In [1]: import numpy as np

In [2]: import numpy.linalg as la

In [3]: np.set_printoptions(precision=2, suppress=True, linewidth=160, legacy="1.25")

In [4]: def rnd(a):
   ...:     return np.round(a, 2) + 0
   ...: 

In [5]: W0 = np.array([[1, 5, 1, 3], [5, 4, 5, 2], [2, 3, 3, 1], [1, 3, 1, 1]])

In [6]: W0
Out[6]: 
array([[1, 5, 1, 3],
       [5, 4, 5, 2],
       [2, 3, 3, 1],
       [1, 3, 1, 1]])

In [7]: def softmax(z):
   ...:     e = np.exp(z - z.max(axis=-1, keepdims=True))
   ...:     return e / e.sum(axis=-1, keepdims=True)
   ...: 

In [8]: rnd(softmax(W0[0] + -1))
Out[8]: array([0.02, 0.85, 0.02, 0.12])

In [9]: rnd(softmax(10 * W0[0]))
Out[9]: array([0., 1., 0., 0.])

In [10]: S = W0 @ W0.T / np.sqrt(4)

In [11]: rnd(softmax(S))
Out[11]: 
array([[0.5 , 0.5 , 0.  , 0.  ],
       [0.  , 1.  , 0.  , 0.  ],
       [0.  , 1.  , 0.  , 0.  ],
       [0.12, 0.87, 0.01, 0.  ]])

In [12]: softmax(S).round(6).argmax(axis=1)
Out[12]: array([0, 1, 1, 1])

In [13]: r0 = np.array([-1, 4, -4, -8])

In [14]: Y = W0 + np.outer(r0, np.eye(4)[0])

In [15]: la.matrix_rank(la.inv(Y) - la.inv(W0), tol=1e-8)
Out[15]: 1

In [16]: W = np.array([[3, -5, 9], [-9, -4, 6], [9, -5, 7], [-2, 0, 6]])

In [17]: beta = np.array([-2, 4, -4])

In [18]: act = np.maximum(W0 @ W + beta, 0)

In [19]: (act > 0).mean(axis=0)
Out[19]: array([0.5, 0. , 1. ])

In [20]: act
Out[20]: 
array([[  0,   0,  60],
       [ 18,   0, 112],
       [  2,   0,  59],
       [  0,   0,  36]])

In [21]: W2 = np.array([[0, 1], [0, 2], [-2, -2]])

In [22]: act @ W2
Out[22]: 
array([[-120, -120],
       [-224, -206],
       [-118, -116],
       [ -72,  -72]])

In [23]: W @ W2
Out[23]: 
array([[-18, -25],
       [-12, -29],
       [-14, -15],
       [-12, -14]])

In [24]: ev, evecs = la.eig(W0)

In [25]: rnd(np.prod(ev))
Out[25]: 16.0

In [26]: rnd(W0 @ evecs[:, 0] - ev[0] * evecs[:, 0])
Out[26]: array([0., 0., 0., 0.])

In [27]: rnd(np.sort(la.eigvals(la.inv(W0))))
Out[27]: array([-1.47, -0.42,  0.09,  1.12])

In [28]: rnd(ev)
Out[28]: array([11.14, -2.36, -0.68,  0.9 ])

In [29]: X = np.load("out16.npy")

In [30]: X
Out[30]: 
array([[-3,  0,  0,  0,  0,  0],
       [ 0, -3,  0,  0,  0,  0],
       [ 0,  0, -1,  0,  0,  0],
       [ 0,  0,  0, -9,  0,  0],
       [ 0,  0,  0,  0, -6,  0],
       [ 0,  0,  0,  0,  0, -1]])

In [31]: rnd(la.norm(X, axis=0))
Out[31]: array([3., 3., 1., 9., 6., 1.])

In [32]: X.T @ X
Out[32]: 
array([[ 9,  0,  0,  0,  0,  0],
       [ 0,  9,  0,  0,  0,  0],
       [ 0,  0,  1,  0,  0,  0],
       [ 0,  0,  0, 81,  0,  0],
       [ 0,  0,  0,  0, 36,  0],
       [ 0,  0,  0,  0,  0,  1]])

In [33]: rnd(la.pinv(X))
Out[33]: 
array([[-0.33,  0.  ,  0.  ,  0.  ,  0.  ,  0.  ],
       [ 0.  , -0.33,  0.  ,  0.  ,  0.  ,  0.  ],
       [ 0.  ,  0.  , -1.  ,  0.  ,  0.  ,  0.  ],
       [ 0.  ,  0.  ,  0.  , -0.11,  0.  ,  0.  ],
       [ 0.  ,  0.  ,  0.  ,  0.  , -0.17,  0.  ],
       [ 0.  ,  0.  ,  0.  ,  0.  ,  0.  , -1.  ]])

In [34]: X[:, 1] @ X[:, 5]
Out[34]: 0

In [35]: np.all(la.eigvalsh(X) > 0)
Out[35]: False

In [36]: rnd(la.eigvalsh(X).min())
Out[36]: -9.0

In [37]: r0 = np.array([-4, 5])

In [38]: np.array([np.convolve(row, r0, "same") for row in X])
Out[38]: 
array([[ 12, -15,   0,   0,   0,   0],
       [  0,  12, -15,   0,   0,   0],
       [  0,   0,   4,  -5,   0,   0],
       [  0,   0,   0,  36, -45,   0],
       [  0,   0,   0,   0,  24, -30],
       [  0,   0,   0,   0,   0,   4]])

In [39]: np.polyval(r0, X[0])
Out[39]: array([17,  5,  5,  5,  5,  5])

In [40]: np.cross(X[0, :3], X[4, :3])
Out[40]: array([0, 0, 0])

In [41]: F = np.array([[-34.0, -1.0, -0.7, 0.8, 0.9, -0.2, -1.2, -0.2],
    ...:     [-40.0, -0.9, -1.6, 1.7, 0.2, 0.9, -0.1, -0.5],
    ...:     [-22.0, -1.7, -0.6, 0.8, -0.2, -0.6, 1.0, 0.6],
    ...:     [-2.0, 0.6, 0.3, 1.6, -1.0, 0.9, 1.0, 0.1]])

In [42]: U, sigma, Vh = la.svd(F)

In [43]: rnd(sigma)
Out[43]: array([57.06,  2.72,  1.98,  0.8 ])

In [44]: np.argmax(sigma[:-1] / (sigma[1:] + 1e-6)) + 1
Out[44]: 1

In [45]: Y = U[:, :1] @ np.diag(sigma[:1]) @ Vh[:1]

In [46]: la.matrix_rank(F, rtol=0.05)
Out[46]: 1

In [47]: rnd(np.abs(F - Y).max())
Out[47]: 1.53

In [48]: rnd(la.norm(F - Y, 2)), rnd(sigma[1])
Out[48]: (2.72, 2.72)

In [49]: rng = np.random.default_rng(19990)

In [50]: Y = F + rng.integers(-2, 3, (4, 1)) @ rng.integers(-2, 3, (1, 8))

In [51]: Y
Out[51]: 
array([[-36. ,  -2. ,  -1.7,   1.8,   0.9,  -1.2,  -1.2,   0.8],
       [-40. ,  -0.9,  -1.6,   1.7,   0.2,   0.9,  -0.1,  -0.5],
       [-24. ,  -2.7,  -1.6,   1.8,  -0.2,  -1.6,   1. ,   1.6],
       [ -2. ,   0.6,   0.3,   1.6,  -1. ,   0.9,   1. ,   0.1]])

In [52]: la.matrix_rank(Y - F, tol=1e-8)
Out[52]: 1

In [53]: np.abs(Y - F).sum(axis=1)
Out[53]: array([7., 0., 7., 0.])

In [54]: rnd(Y - F)
Out[54]: 
array([[-2., -1., -1.,  1.,  0., -1.,  0.,  1.],
       [ 0.,  0.,  0.,  0.,  0.,  0.,  0.,  0.],
       [-2., -1., -1.,  1.,  0., -1.,  0.,  1.],
       [ 0.,  0.,  0.,  0.,  0.,  0.,  0.,  0.]])

In [55]: r0, v = F[3], F[2]

In [56]: r0 @ r0
Out[56]: 9.83

In [57]: p = (r0 @ v) / (r0 @ r0) * r0

In [58]: la.matrix_rank(np.outer(r0, v))
Out[58]: 1

In [59]: rnd(p)
Out[59]: array([-9.11,  2.73,  1.37,  7.29, -4.56,  4.1 ,  4.56,  0.46])

In [60]: rnd(la.norm(r0 + v) ** 2 + la.norm(r0 - v) ** 2)
Out[60]: 998.96

In [61]: rnd((v - p) @ r0)
Out[61]: 0.0

In [62]: C2 = F.T @ F

In [63]: np.trace(C2), (F ** 2).sum()
Out[63]: (3267.31, 3267.31)

In [64]: la.matrix_rank(C2)
Out[64]: 4

In [65]: rnd(la.eigvalsh(C2)[::-1])
Out[65]: array([3255.34,    7.39,    3.93,    0.65,    0.  ,    0.  ,    0.  ,    0.  ])

In [66]: rnd(la.svd(F, compute_uv=False) ** 2)
Out[66]: array([3255.34,    7.39,    3.93,    0.65])

In [67]: np.allclose(C2, C2.T)
Out[67]: True

In [68]: th = np.radians(146)

In [69]: Rm = np.eye(8)

In [70]: Rm[7, 7] = Rm[4, 4] = np.cos(th)

In [71]: Rm[7, 4], Rm[4, 7] = -np.sin(th), np.sin(th)

In [72]: rnd(Rm)
Out[72]: 
array([[ 1.  ,  0.  ,  0.  ,  0.  ,  0.  ,  0.  ,  0.  ,  0.  ],
       [ 0.  ,  1.  ,  0.  ,  0.  ,  0.  ,  0.  ,  0.  ,  0.  ],
       [ 0.  ,  0.  ,  1.  ,  0.  ,  0.  ,  0.  ,  0.  ,  0.  ],
       [ 0.  ,  0.  ,  0.  ,  1.  ,  0.  ,  0.  ,  0.  ,  0.  ],
       [ 0.  ,  0.  ,  0.  ,  0.  , -0.83,  0.  ,  0.  ,  0.56],
       [ 0.  ,  0.  ,  0.  ,  0.  ,  0.  ,  1.  ,  0.  ,  0.  ],
       [ 0.  ,  0.  ,  0.  ,  0.  ,  0.  ,  0.  ,  1.  ,  0.  ],
       [ 0.  ,  0.  ,  0.  ,  0.  , -0.56,  0.  ,  0.  , -0.83]])

In [73]: Y = F @ Rm.T

In [74]: np.allclose(F @ F.T, Y @ Y.T)
Out[74]: True

In [75]: rnd(la.svd(F, compute_uv=False)), rnd(la.svd(Y, compute_uv=False))
Out[75]: (array([57.06,  2.72,  1.98,  0.8 ]), array([57.06,  2.72,  1.98,  0.8 ]))

In [76]: M = np.loadtxt("data.csv", delimiter=",")

In [77]: M
Out[77]: 
array([[ 2., -2., -6.,  2., -4.],
       [ 0.,  0.,  0.,  0.,  0.],
       [ 0.,  0.,  0.,  0.,  0.],
       [-2.,  2.,  6., -2.,  4.],
       [-2.,  2.,  6., -2.,  4.]])

In [78]: ev, evecs = la.eigh(X)

In [79]: vec = np.array([2, 2, 0, 0, 1, 1])

In [80]: vec @ X @ vec
Out[80]: -31

In [81]: evecs * np.abs(ev) @ evecs.T
Out[81]: 
array([[3., 0., 0., 0., 0., 0.],
       [0., 3., 0., 0., 0., 0.],
       [0., 0., 1., 0., 0., 0.],
       [0., 0., 0., 9., 0., 0.],
       [0., 0., 0., 0., 6., 0.],
       [0., 0., 0., 0., 0., 1.]])

In [82]: vec @ X @ vec / (vec @ vec), ev[0], ev[-1]
Out[82]: (-3.1, -9.0, -1.0)

In [83]: W = np.array([[2, 1], [0, -2], [0, 2], [2, -1], [-2, -1]])

In [84]: beta = np.array([0, 0])

In [85]: act = np.maximum(M @ W + beta, 0)

In [86]: la.matrix_rank(act)
Out[86]: 2

In [87]: act
Out[87]: 
array([[16.,  0.],
       [ 0.,  0.],
       [ 0.,  0.],
       [ 0.,  4.],
       [ 0.,  4.]])

In [88]: W2 = np.array([[2, 0], [0, 2]])

In [89]: W @ W2
Out[89]: 
array([[ 4,  2],
       [ 0, -4],
       [ 0,  4],
       [ 4, -2],
       [-4, -2]])

In [90]: act @ W2
Out[90]: 
array([[32.,  0.],
       [ 0.,  0.],
       [ 0.,  0.],
       [ 0.,  8.],
       [ 0.,  8.]])

In [91]: U, sigma, Vh = la.svd(M)

In [92]: evecs = Vh[:(sigma > 1e-8).sum()]

In [93]: vec = M[2] + 2 * M[3] + rng.integers(2) * np.eye(5)[3]

In [94]: vec
Out[94]: array([-4.,  4., 12., -3.,  8.])

In [95]: np.allclose(evecs.T @ evecs @ vec, vec)
Out[95]: False

In [96]: proj = np.triu(np.array([[4, 0, 0, 5, 8],
    ...:     [9, 1, 7, 2, 4],
    ...:     [6, 1, 8, 6, 1],
    ...:     [3, 0, 0, 7, 5],
    ...:     [8, 5, 8, 7, 3]]), 1) + np.eye(5)

In [97]: Y = proj @ M @ la.inv(proj)

In [98]: la.matrix_rank(Y)
Out[98]: 1

In [99]: np.trace(Y), np.trace(M)
Out[99]: (4.0, 4.0)

In [100]: U, sigma, Vh = la.svd(M, full_matrices=False)

In [101]: rnd(np.sqrt((sigma ** 2).sum())), rnd(la.norm(M))
Out[101]: (13.86, 13.86)

In [102]: (sigma > 1e-8).sum()
Out[102]: 1

In [103]: rnd(U.T @ M @ Vh.T)
Out[103]: 
array([[13.86,  0.  ,  0.  ,  0.  ,  0.  ],
       [ 0.  ,  0.  ,  0.  ,  0.  ,  0.  ],
       [ 0.  ,  0.  ,  0.  ,  0.  ,  0.  ],
       [ 0.  ,  0.  ,  0.  ,  0.  ,  0.  ],
       [ 0.  ,  0.  ,  0.  ,  0.  ,  0.  ]])

In [104]: arr = np.load("mat.npy")

In [105]: arr
Out[105]: 
array([[0, 0, 0, 0, 1],
       [0, 0, 0, 0, 0],
       [0, 0, 0, 0, 0],
       [0, 0, 0, 0, 1],
       [1, 0, 0, 1, 0]])

In [106]: np.all(la.eigvalsh(arr) > 0)
Out[106]: False

In [107]: ev, evecs = la.eigh(arr)

In [108]: ev.sum(), np.trace(arr)
Out[108]: (0.0, 0)

In [109]: rnd(evecs.T @ arr @ evecs)
Out[109]: 
array([[-1.41,  0.  ,  0.  ,  0.  ,  0.  ],
       [ 0.  ,  0.  ,  0.  ,  0.  ,  0.  ],
       [ 0.  ,  0.  ,  0.  ,  0.  ,  0.  ],
       [ 0.  ,  0.  ,  0.  ,  0.  ,  0.  ],
       [ 0.  ,  0.  ,  0.  ,  0.  ,  1.41]])

In [110]: rnd(evecs @ np.diag(ev) @ evecs.T)
Out[110]: 
array([[0., 0., 0., 0., 1.],
       [0., 0., 0., 0., 0.],
       [0., 0., 0., 0., 0.],
       [0., 0., 0., 0., 1.],
       [1., 0., 0., 1., 0.]])

In [111]: np.abs(evecs[:, -1]).round(6).argmax()
Out[111]: 4

In [112]: rnd(la.svd(arr, compute_uv=False))
Out[112]: array([1.41, 1.41, 0.  , 0.  , 0.  ])

In [113]: np.allclose(arr, arr.T)
Out[113]: True

In [114]: rnd(np.abs(la.eigvals(arr)).max())
Out[114]: 1.41

In [115]: np.trace(arr)
Out[115]: 0

In [116]: arr @ arr
Out[116]: 
array([[1, 0, 0, 1, 0],
       [0, 0, 0, 0, 0],
       [0, 0, 0, 0, 0],
       [1, 0, 0, 1, 0],
       [0, 0, 0, 0, 2]])

In [117]: rnd(la.det(arr))
Out[117]: 0.0

In [118]: np.allclose(arr @ arr.T, arr.T @ arr)
Out[118]: True

In [119]: la.matrix_power(arr, 2)
Out[119]: 
array([[1, 0, 0, 1, 0],
       [0, 0, 0, 0, 0],
       [0, 0, 0, 0, 0],
       [1, 0, 0, 1, 0],
       [0, 0, 0, 0, 2]])

In [120]: (arr + arr.T) / 2
Out[120]: 
array([[0., 0., 0., 0., 1.],
       [0., 0., 0., 0., 0.],
       [0., 0., 0., 0., 0.],
       [0., 0., 0., 0., 1.],
       [1., 0., 0., 1., 0.]])

In [121]: U, sigma, Vh = la.svd(arr)

In [122]: np.argmax(sigma[:-1] / (sigma[1:] + 1e-6)) + 1
Out[122]: 2

In [123]: rnd(sigma)
Out[123]: array([1.41, 1.41, 0.  , 0.  , 0.  ])

In [124]: Y = U[:, :2] @ np.diag(sigma[:2]) @ Vh[:2]

In [125]: rnd(Y)
Out[125]: 
array([[0., 0., 0., 0., 1.],
       [0., 0., 0., 0., 0.],
       [0., 0., 0., 0., 0.],
       [0., 0., 0., 0., 1.],
       [1., 0., 0., 1., 0.]])

In [126]: rnd(la.norm(arr - Y) / la.norm(arr))
Out[126]: 0.0

In [127]: W2 = np.array([[0, 2, 0], [2, 2, 1], [2, 0, 2]])

In [128]: feats = (rng.random((18, 3)) < 0.25) @ W2

In [129]: feats
Out[129]: 
array([[2, 2, 1],
       [0, 2, 0],
       [2, 2, 1],
       [2, 2, 1],
       [0, 0, 0],
       [4, 2, 3],
       [2, 0, 2],
       [2, 0, 2],
       [2, 2, 2],
       [0, 0, 0],
       [0, 0, 0],
       [2, 0, 2],
       [0, 0, 0],
       [2, 2, 2],
       [2, 2, 1],
       [0, 2, 0],
       [0, 0, 0],
       [2, 2, 1]])

In [130]: Y = np.c_[feats[:, :1] @ np.array([[-8]]), np.array([0, 0, 1, 0, 1, 1, 1, 2, 2, 0, 2, 0, 1, 2, 0, 0, 0, 1])]

In [131]: Y
Out[131]: 
array([[-16,   0],
       [  0,   0],
       [-16,   1],
       [-16,   0],
       [  0,   1],
       [-32,   1],
       [-16,   1],
       [-16,   2],
       [-16,   2],
       [  0,   0],
       [  0,   2],
       [-16,   0],
       [  0,   1],
       [-16,   2],
       [-16,   0],
       [  0,   0],
       [  0,   0],
       [-16,   1]])

In [132]: rnd(la.norm(Y - feats @ la.lstsq(feats, Y)[0], axis=0))
Out[132]: array([0. , 3.2])

In [133]: rnd(la.lstsq(feats, Y[:, 0])[0])
Out[133]: array([-8.,  0.,  0.])

In [134]: la.matrix_rank(Y)
Out[134]: 2

In [135]: la.matrix_rank(np.c_[feats, Y])
Out[135]: 4

In [136]: rnd(la.norm(la.qr(feats)[0].T @ Y, axis=0) ** 2 / ((Y ** 2).sum(axis=0) + 1e-12))
Out[136]: array([1.  , 0.53])
